% ipython --no-banner

In [1]: import numpy as np

In [2]: from numpy import linalg as LA

In [3]: np.set_printoptions(suppress=True, linewidth=120)

In [4]: def rnd(a):
   ...:     return np.round(a, 3) + 0
   ...: 

In [5]: feats = np.load("x.npy")

In [6]: print(rnd(feats))
[[ 0.644  0.395  0.199 -0.2   -0.43   0.406]
 [-0.086  0.719  0.222  0.576  0.299 -0.072]
 [-0.644 -0.022  0.285  0.025 -0.229  0.672]
 [ 0.172 -0.43   0.78   0.309 -0.15  -0.242]
 [ 0.343 -0.374 -0.308  0.577  0.238  0.507]
 [ 0.129 -0.033  0.356 -0.446  0.771  0.25 ]]

In [7]: Y = LA.inv(feats)

In [8]: print(rnd(Y))
[[ 0.644 -0.086 -0.644  0.172  0.343  0.129]
 [ 0.395  0.719 -0.022 -0.43  -0.374 -0.033]
 [ 0.199  0.222  0.285  0.78  -0.308  0.356]
 [-0.2    0.576  0.025  0.309  0.577 -0.446]
 [-0.43   0.299 -0.229 -0.15   0.238  0.771]
 [ 0.406 -0.072  0.672 -0.242  0.507  0.25 ]]

In [9]: print(np.allclose(Y, feats.T))
True

In [10]: print((np.abs(Y) > 1e-9).astype(int))
[[1 1 1 1 1 1]
 [1 1 1 1 1 1]
 [1 1 1 1 1 1]
 [1 1 1 1 1 1]
 [1 1 1 1 1 1]
 [1 1 1 1 1 1]]

In [11]: x0 = np.array([-2, 2, 3, -3, 2, 3])

In [12]: print(rnd(Y @ np.eye(6)[4]))
[ 0.343 -0.374 -0.308  0.577  0.238  0.507]

In [13]: print(rnd(Y @ (2 * x0)))
[-5.665  2.05  -1.976  1.028  8.021  7.101]

In [14]: print(rnd(Y @ x0))
[-2.832  1.025 -0.988  0.514  4.01   3.55 ]

In [15]: print(np.sign((Y @ x0).round(6)))
[-1.  1. -1.  1.  1.  1.]

In [16]: print(rnd(LA.norm(feats, axis=0)))
[1. 1. 1. 1. 1. 1.]

In [17]: print(rnd(feats.T @ feats))
[[1. 0. 0. 0. 0. 0.]
 [0. 1. 0. 0. 0. 0.]
 [0. 0. 1. 0. 0. 0.]
 [0. 0. 0. 1. 0. 0.]
 [0. 0. 0. 0. 1. 0.]
 [0. 0. 0. 0. 0. 1.]]

In [18]: print(rnd(LA.svd(feats, compute_uv=False)))
[1. 1. 1. 1. 1. 1.]

In [19]: x0 = np.array([-2, 1, 0, 2, 0, -2])

In [20]: h1 = np.maximum(feats @ x0, 0)

In [21]: print(rnd(feats.T @ h1))
[-0.131  1.431  0.743  1.361  0.605 -0.238]

In [22]: print(rnd(np.tanh(feats @ x0)))
[-0.971  0.975 -0.029  0.319 -0.726 -0.933]

In [23]: print(np.flatnonzero(h1 > 1e-9))
[1 3]

In [24]: th = np.radians(30)

In [25]: r_ = np.eye(6)

In [26]: r_[4, 4] = r_[0, 0] = np.cos(th)

In [27]: r_[4, 0], r_[0, 4] = -np.sin(th), np.sin(th)

In [28]: print(rnd(r_))
[[ 0.866  0.     0.     0.     0.5    0.   ]
 [ 0.     1.     0.     0.     0.     0.   ]
 [ 0.     0.     1.     0.     0.     0.   ]
 [ 0.     0.     0.     1.     0.     0.   ]
 [-0.5    0.     0.     0.     0.866  0.   ]
 [ 0.     0.     0.     0.     0.     1.   ]]

In [29]: Y = feats @ r_.T

In [30]: print(np.allclose(feats @ feats.T, Y @ Y.T))
True

In [31]: print(rnd(np.abs(Y - feats).max(axis=0)))
[0.368 0.    0.    0.    0.353 0.   ]

In [32]: print(rnd(LA.svd(feats, compute_uv=False)), rnd(LA.svd(Y, compute_uv=False)))
[1. 1. 1. 1. 1. 1.] [1. 1. 1. 1. 1. 1.]

In [33]: E = np.loadtxt("layer10.csv", delimiter=",")

In [34]: print(E)
[[-6.035 -7.014 -6.011]
 [-5.964 -7.045 -6.017]
 [-6.016 -6.971 -6.011]
 [-6.021 -7.002 -5.978]
 [-6.01  -7.019 -5.984]
 [ 1.971 -0.985 -4.021]
 [ 2.029 -1.006 -4.026]
 [ 2.017 -0.982 -3.982]
 [ 2.016 -1.018 -3.972]
 [ 1.979 -1.006 -4.016]
 [-3.98  -5.989 -4.988]
 [-4.016 -6.045 -4.998]
 [-3.987 -5.994 -4.973]
 [-3.981 -6.011 -5.012]
 [-3.974 -6.006 -5.007]]

In [35]: cov = np.cov(E, rowvar=False)

In [36]: print(rnd(np.polyfit(E[:, 0], E[:, 2], 1)))
[ 0.23  -4.386]

In [37]: print(rnd(E.std(axis=0)))
[3.402 2.63  0.815]

In [38]: print(rnd(cov))
[[12.4    9.546  2.854]
 [ 9.546  7.409  2.14 ]
 [ 2.854  2.14   0.712]]

In [39]: print(np.median(E, axis=0))
[-3.981 -6.006 -4.998]

In [40]: print(np.argwhere(np.triu(np.abs(np.corrcoef(E.T)) > 0.8, 1)))
[[0 1]
 [0 2]
 [1 2]]

In [41]: print(rnd(np.corrcoef(E[:, 0], E[:, 2])[0, 1]))
0.96

In [42]: print(cov.shape)
(3, 3)

In [43]: Xs = E - E.mean(axis=0)

In [44]: V = LA.svd(Xs)[2][:2]

In [45]: Y = Xs - Xs @ V.T @ V

In [46]: print(LA.norm(Y, axis=1).round(6).argmax())
1

In [47]: print(rnd(np.diag(V.T @ V)))
[0.67  0.675 0.654]

In [48]: print(rnd(E.mean(axis=0)))
[-2.665 -4.673 -5.   ]

In [49]: Xs = (E - E.mean(axis=0)) / E.std(axis=0)

In [50]: print(rnd(Xs.std(axis=0)))
[1. 1. 1.]

In [51]: print(np.argwhere(np.abs(Xs) > 2))
[]

In [52]: coef = LA.lstsq(np.delete(Xs, 1, axis=1), Xs[:, 1])[0]

In [53]: print(rnd(coef))
[ 1.3   -0.316]

In [54]: J = np.load("dump.npy")

In [55]: print(J)
[[ 4  5  6  7  8  9]
 [10 11 12 13 14 15]
 [16 17 18 19 20 21]
 [22 23 24 25 26 27]
 [28 29 30 31 32 33]]

In [56]: left, sv, Vt = LA.svd(J)

In [57]: print(np.argmax(sv[:-1] / (sv[1:] + 1e-6)) + 1)
2

In [58]: print(rnd(sv))
[111.803   3.888   0.      0.      0.   ]

In [59]: Y = left[:, :2] @ np.diag(sv[:2]) @ Vt[:2]

In [60]: print(rnd(LA.norm(J - Y) / LA.norm(J)))
0.0

In [61]: print(rnd(LA.norm(J - Y, 2)), rnd(sv[2]))
0.0 0.0

In [62]: print(rnd(np.abs(J - Y).max()))
0.0

In [63]: def softmax(z):
    ...:     e = np.exp(z - z.max(axis=-1, keepdims=True))
    ...:     return e / e.sum(axis=-1, keepdims=True)
    ...: 

In [64]: print(rnd(softmax(J[0])))
[0.004 0.012 0.032 0.086 0.233 0.634]

In [65]: print(softmax(J).sum(axis=1))
[1. 1. 1. 1. 1.]

In [66]: S = J @ J.T / np.sqrt(6)

In [67]: print(rnd(softmax(S)))
[[0. 0. 0. 0. 1.]
 [0. 0. 0. 0. 1.]
 [0. 0. 0. 0. 1.]
 [0. 0. 0. 0. 1.]
 [0. 0. 0. 0. 1.]]

In [68]: left, sv, Vt = LA.svd(J)

In [69]: V = Vt[:(sv > 1e-8).sum()]

In [70]: rng = np.random.default_rng(40)

In [71]: x0 = J[4] + -3 * J[2] + rng.integers(2) * np.eye(6)[2]

In [72]: print(x0)
[-20. -22. -23. -26. -28. -30.]

In [73]: print(rnd(V.T @ V))
[[ 0.524  0.381  0.238  0.095 -0.048 -0.19 ]
 [ 0.381  0.295  0.21   0.124  0.038 -0.048]
 [ 0.238  0.21   0.181  0.152  0.124  0.095]
 [ 0.095  0.124  0.152  0.181  0.21   0.238]
 [-0.048  0.038  0.124  0.21   0.295  0.381]
 [-0.19  -0.048  0.095  0.238  0.381  0.524]]

In [74]: print(LA.matrix_rank(np.vstack([J, x0])))
3

In [75]: print(np.allclose(V.T @ V @ x0, x0))
False

In [76]: print(rnd(np.diag(V.T @ V)))
[0.524 0.295 0.181 0.181 0.295 0.524]

In [77]: r = LA.matrix_rank(J)

In [78]: print(r)
2

In [79]: ns = LA.svd(J)[2][r:].T

In [80]: print(rnd(J @ ns))
[[0. 0. 0. 0.]
 [0. 0. 0. 0.]
 [0. 0. 0. 0.]
 [0. 0. 0. 0.]
 [0. 0. 0. 0.]]

In [81]: print(ns.shape)
(6, 4)

In [82]: th = np.sort(rng.uniform(-2, 2, 20))

In [83]: X = np.c_[th, th ** 2, th ** 3] @ np.array([[0, 2, -3, 0], [-2, 0, 1, -3], [3, -1, 0, 0]])

In [84]: print(rnd(X))
[[-25.109   2.474   8.843 -10.054]
 [-24.31    2.303   8.7    -9.819]
 [-22.599   1.942   8.387  -9.308]
 [-16.411   0.706   7.147  -7.352]
 [-16.003   0.629   7.058  -7.216]
 [-13.105   0.106   6.394  -6.221]
 [-10.235  -0.363   5.662  -5.171]
 [ -7.293  -0.769   4.8    -4.003]
 [ -2.179  -1.068   2.691  -1.568]
 [ -1.646  -1.023   2.357  -1.254]
 [ -0.022  -0.194   0.301  -0.028]
 [ -0.129   0.747  -1.057  -0.498]
 [ -0.106   0.933  -1.346  -0.904]
 [  0.166   1.082  -1.705  -1.742]
 [  0.192   1.084  -1.722  -1.796]
 [  0.653   1.06   -1.917  -2.553]
 [  1.606   0.861  -2.094  -3.663]
 [  2.215   0.697  -2.153  -4.241]
 [  8.76   -1.444  -2.214  -8.564]
 [ 10.321  -1.988  -2.178  -9.374]]

In [85]: f, r1 = J[4], J[2]

In [86]: print(f @ r1)
3403

In [87]: print(f @ f)
5599

In [88]: p = (f @ r1) / (f @ f) * f

In [89]: print(rnd((r1 - p) @ f))
0.0

In [90]: print(LA.matrix_rank(np.outer(f, r1)))
1

In [91]: print(rnd(p))
[17.018 17.626 18.234 18.841 19.449 20.057]

In [92]: print(rnd(LA.norm(f + r1) ** 2 + LA.norm(f - r1) ** 2))
15340.0

In [93]: print(LA.matrix_rank(X, rtol=0.1))
3

In [94]: print(np.argsort(-LA.norm(X, axis=0).round(6), kind="stable")[:3])
[0 3 2]

In [95]: Z = X[[3, 5]].astype(float)

In [96]: for _ in range(3):
    ...:     lab = LA.norm(X[:, None] - Z, axis=-1).argmin(axis=1)
    ...:     Z = np.array([X[lab == j].mean(axis=0) for j in range(2)])
    ...: 

In [97]: print(lab)
[0 0 0 0 0 0 0 1 1 1 1 1 1 1 1 1 1 1 1 1]

In [98]: print(np.abs(Z[1] - Z[0]).argmax())
0
